% python3 -q
>>> import numpy as np
>>> np.set_printoptions(suppress=True, linewidth=160)
>>> def rd(a):
...     return np.round(a, 4) + 0
... 
>>> E = np.loadtxt("block17.csv", delimiter=",")
>>> rd(E)
array([[0.5   , 0.    , 0.    , 0.    , 0.    , 0.    , 0.25  , 0.25  ],
       [0.25  , 0.25  , 0.25  , 0.    , 0.    , 0.25  , 0.    , 0.    ],
       [0.    , 0.    , 0.3333, 0.    , 0.3333, 0.    , 0.    , 0.3333],
       [0.    , 0.    , 0.    , 0.25  , 0.25  , 0.25  , 0.25  , 0.    ],
       [0.    , 0.    , 0.    , 0.    , 0.5   , 0.    , 0.    , 0.5   ],
       [0.1667, 0.1667, 0.    , 0.    , 0.1667, 0.3333, 0.    , 0.1667],
       [0.1667, 0.    , 0.1667, 0.    , 0.1667, 0.1667, 0.3333, 0.    ],
       [0.    , 0.    , 0.    , 0.    , 0.    , 0.    , 0.    , 1.    ]])
>>> # rows sum to 1
>>> rng = np.random.default_rng(64)
>>> lab = rng.permutation(8)
>>> lab
array([4, 7, 5, 2, 0, 1, 3, 6])
>>> A2 = E[lab][:, lab]
>>> np.allclose(A2, E)
False
>>> rd(A2)
array([[0.5   , 0.5   , 0.    , 0.    , 0.    , 0.    , 0.    , 0.    ],
       [0.    , 1.    , 0.    , 0.    , 0.    , 0.    , 0.    , 0.    ],
       [0.1667, 0.1667, 0.3333, 0.    , 0.1667, 0.1667, 0.    , 0.    ],
       [0.3333, 0.3333, 0.    , 0.3333, 0.    , 0.    , 0.    , 0.    ],
       [0.    , 0.25  , 0.    , 0.    , 0.5   , 0.    , 0.    , 0.25  ],
       [0.    , 0.    , 0.25  , 0.25  , 0.25  , 0.25  , 0.    , 0.    ],
       [0.25  , 0.    , 0.25  , 0.    , 0.    , 0.    , 0.25  , 0.25  ],
       [0.1667, 0.    , 0.1667, 0.1667, 0.1667, 0.    , 0.    , 0.3333]])
>>> rd(np.diag(A2))
array([0.5   , 1.    , 0.3333, 0.3333, 0.5   , 0.25  , 0.25  , 0.3333])
>>> np.trace(A2)
np.float64(3.5)
>>> rd(np.linalg.det(A2)), rd(np.linalg.det(E[lab]))
(np.float64(0.0002), np.float64(0.0002))
>>> rd(np.linalg.svd(E, compute_uv=False))
array([1.2878, 0.8206, 0.6011, 0.4505, 0.3863, 0.2935, 0.1381, 0.0484])
>>> rd(E.mean(axis=0))
array([0.1354, 0.0521, 0.0937, 0.0312, 0.1771, 0.125 , 0.1042, 0.2812])
>>> rd(E - E[0])
array([[ 0.    ,  0.    ,  0.    ,  0.    ,  0.    ,  0.    ,  0.    ,  0.    ],
       [-0.25  ,  0.25  ,  0.25  ,  0.    ,  0.    ,  0.25  , -0.25  , -0.25  ],
       [-0.5   ,  0.    ,  0.3333,  0.    ,  0.3333,  0.    , -0.25  ,  0.0833],
       [-0.5   ,  0.    ,  0.    ,  0.25  ,  0.25  ,  0.25  ,  0.    , -0.25  ],
       [-0.5   ,  0.    ,  0.    ,  0.    ,  0.5   ,  0.    , -0.25  ,  0.25  ],
       [-0.3333,  0.1667,  0.    ,  0.    ,  0.1667,  0.3333, -0.25  , -0.0833],
       [-0.3333,  0.    ,  0.1667,  0.    ,  0.1667,  0.1667,  0.0833, -0.25  ],
       [-0.5   ,  0.    ,  0.    ,  0.    ,  0.    ,  0.    , -0.25  ,  0.75  ]])
>>> rd(E.sum(axis=0))
array([1.0833, 0.4167, 0.75  , 0.25  , 1.4167, 1.    , 0.8333, 2.25  ])
>>> np.abs(E).max()
np.float64(1.0)
>>> E.sum(axis=1)
array([1., 1., 1., 1., 1., 1., 1., 1.])
>>> np.unravel_index(np.abs(E).argmax(), E.shape)
(np.int64(7), np.int64(7))
>>> np.zeros(8, 8)
Traceback (most recent call last):
  File "<python-input-22>", line 1, in <module>
    np.zeros(8, 8)
    ~~~~~~~~^^^^^^
TypeError: Cannot interpret '8' as a data type
>>> np.count_nonzero(E)
np.int64(27)
>>> lab = rng.permutation(8)
>>> A2 = E[:, lab] * rng.choice([-1, 1], 8)
>>> rd(A2)
array([[-0.25  ,  0.    , -0.5   ,  0.    ,  0.    ,  0.25  ,  0.    ,  0.    ],
       [ 0.    ,  0.25  , -0.25  ,  0.    ,  0.25  ,  0.    ,  0.25  ,  0.    ],
       [ 0.    ,  0.    ,  0.    , -0.3333,  0.3333,  0.3333,  0.    ,  0.    ],
       [-0.25  ,  0.    ,  0.    , -0.25  ,  0.    ,  0.    ,  0.25  , -0.25  ],
       [ 0.    ,  0.    ,  0.    , -0.5   ,  0.    ,  0.5   ,  0.    ,  0.    ],
       [ 0.    ,  0.1667, -0.1667, -0.1667,  0.    ,  0.1667,  0.3333,  0.    ],
       [-0.3333,  0.    , -0.1667, -0.1667,  0.1667,  0.    ,  0.1667,  0.    ],
       [ 0.    ,  0.    ,  0.    ,  0.    ,  0.    ,  1.    ,  0.    ,  0.    ]])
>>> U, _, vt = np.linalg.svd(E.T @ A2)
>>> rd(np.linalg.lstsq(E, A2)[0])
array([[ 0.,  0., -1.,  0.,  0.,  0.,  0.,  0.],
       [ 0.,  1.,  0.,  0.,  0.,  0.,  0.,  0.],
       [ 0.,  0.,  0.,  0.,  1.,  0.,  0.,  0.],
       [ 0.,  0.,  0.,  0.,  0.,  0.,  0., -1.],
       [ 0.,  0.,  0., -1.,  0.,  0.,  0.,  0.],
       [ 0.,  0.,  0.,  0.,  0.,  0.,  1.,  0.],
       [-1.,  0.,  0.,  0.,  0.,  0.,  0.,  0.],
       [ 0.,  0.,  0.,  0.,  0.,  1.,  0.,  0.]])
>>> rd(U @ vt)
array([[ 0.,  0., -1.,  0.,  0.,  0.,  0.,  0.],
       [ 0.,  1.,  0.,  0.,  0.,  0.,  0.,  0.],
       [ 0.,  0.,  0.,  0.,  1.,  0.,  0.,  0.],
       [ 0.,  0.,  0.,  0.,  0.,  0.,  0., -1.],
       [ 0.,  0.,  0., -1.,  0.,  0.,  0.,  0.],
       [ 0.,  0.,  0.,  0.,  0.,  0.,  1.,  0.],
       [-1.,  0.,  0.,  0.,  0.,  0.,  0.,  0.],
       [ 0.,  0.,  0.,  0.,  0.,  1.,  0.,  0.]])
>>> np.trace(E)
np.float64(3.5)
>>> np.allclose(E, E.T)
False
>>> rd((E - E.T) / 2)
array([[ 0.    , -0.125 ,  0.    ,  0.    ,  0.    , -0.0833,  0.0417,  0.125 ],
       [ 0.125 ,  0.    ,  0.125 ,  0.    ,  0.    ,  0.0417,  0.    ,  0.    ],
       [ 0.    , -0.125 ,  0.    ,  0.    ,  0.1667,  0.    , -0.0833,  0.1667],
       [ 0.    ,  0.    ,  0.    ,  0.    ,  0.125 ,  0.125 ,  0.125 ,  0.    ],
       [ 0.    ,  0.    , -0.1667, -0.125 ,  0.    , -0.0833, -0.0833,  0.25  ],
       [ 0.0833, -0.0417,  0.    , -0.125 ,  0.0833,  0.    , -0.0833,  0.0833],
       [-0.0417,  0.    ,  0.0833, -0.125 ,  0.0833,  0.0833,  0.    ,  0.    ],
       [-0.125 ,  0.    , -0.1667,  0.    , -0.25  , -0.0833,  0.    ,  0.    ]])
>>> u = np.array([-1, 5, 0, -1, -1, -1, -4, 2, 2, 2, -5, 5, -1]) + 0.5
>>> data = np.eye(13) - 2 * np.outer(u, u) / (u @ u)
>>> rd(data)
array([[ 0.9956,  0.0486,  0.0044, -0.0044, -0.0044, -0.0044, -0.0309,  0.0221,  0.0221,  0.0221, -0.0397,  0.0486, -0.0044],
       [ 0.0486,  0.4658, -0.0486,  0.0486,  0.0486,  0.0486,  0.34  , -0.2428, -0.2428, -0.2428,  0.4371, -0.5342,  0.0486],
       [ 0.0044, -0.0486,  0.9956,  0.0044,  0.0044,  0.0044,  0.0309, -0.0221, -0.0221, -0.0221,  0.0397, -0.0486,  0.0044],
       [-0.0044,  0.0486,  0.0044,  0.9956, -0.0044, -0.0044, -0.0309,  0.0221,  0.0221,  0.0221, -0.0397,  0.0486, -0.0044],
       [-0.0044,  0.0486,  0.0044, -0.0044,  0.9956, -0.0044, -0.0309,  0.0221,  0.0221,  0.0221, -0.0397,  0.0486, -0.0044],
       [-0.0044,  0.0486,  0.0044, -0.0044, -0.0044,  0.9956, -0.0309,  0.0221,  0.0221,  0.0221, -0.0397,  0.0486, -0.0044],
       [-0.0309,  0.34  ,  0.0309, -0.0309, -0.0309, -0.0309,  0.7837,  0.1545,  0.1545,  0.1545, -0.2781,  0.34  , -0.0309],
       [ 0.0221, -0.2428, -0.0221,  0.0221,  0.0221,  0.0221,  0.1545,  0.8896, -0.1104, -0.1104,  0.1987, -0.2428,  0.0221],
       [ 0.0221, -0.2428, -0.0221,  0.0221,  0.0221,  0.0221,  0.1545, -0.1104,  0.8896, -0.1104,  0.1987, -0.2428,  0.0221],
       [ 0.0221, -0.2428, -0.0221,  0.0221,  0.0221,  0.0221,  0.1545, -0.1104, -0.1104,  0.8896,  0.1987, -0.2428,  0.0221],
       [-0.0397,  0.4371,  0.0397, -0.0397, -0.0397, -0.0397, -0.2781,  0.1987,  0.1987,  0.1987,  0.6424,  0.4371, -0.0397],
       [ 0.0486, -0.5342, -0.0486,  0.0486,  0.0486,  0.0486,  0.34  , -0.2428, -0.2428, -0.2428,  0.4371,  0.4658,  0.0486],
       [-0.0044,  0.0486,  0.0044, -0.0044, -0.0044, -0.0044, -0.0309,  0.0221,  0.0221,  0.0221, -0.0397,  0.0486,  0.9956]])
>>> u, r1 = data[7], data[1]
>>> rd(u @ u)
np.float64(1.0)
>>> rd(u @ r1)
np.float64(0.0)
>>> p = (u @ r1) / (u @ u) * u
>>> rd((r1 - p) @ u)
np.float64(0.0)
>>> np.linalg.matrix_rank(np.outer(u, r1))
np.int64(1)
>>> rd(r1 - p)
array([ 0.0486,  0.4658, -0.0486,  0.0486,  0.0486,  0.0486,  0.34  , -0.2428, -0.2428, -0.2428,  0.4371, -0.5342,  0.0486])
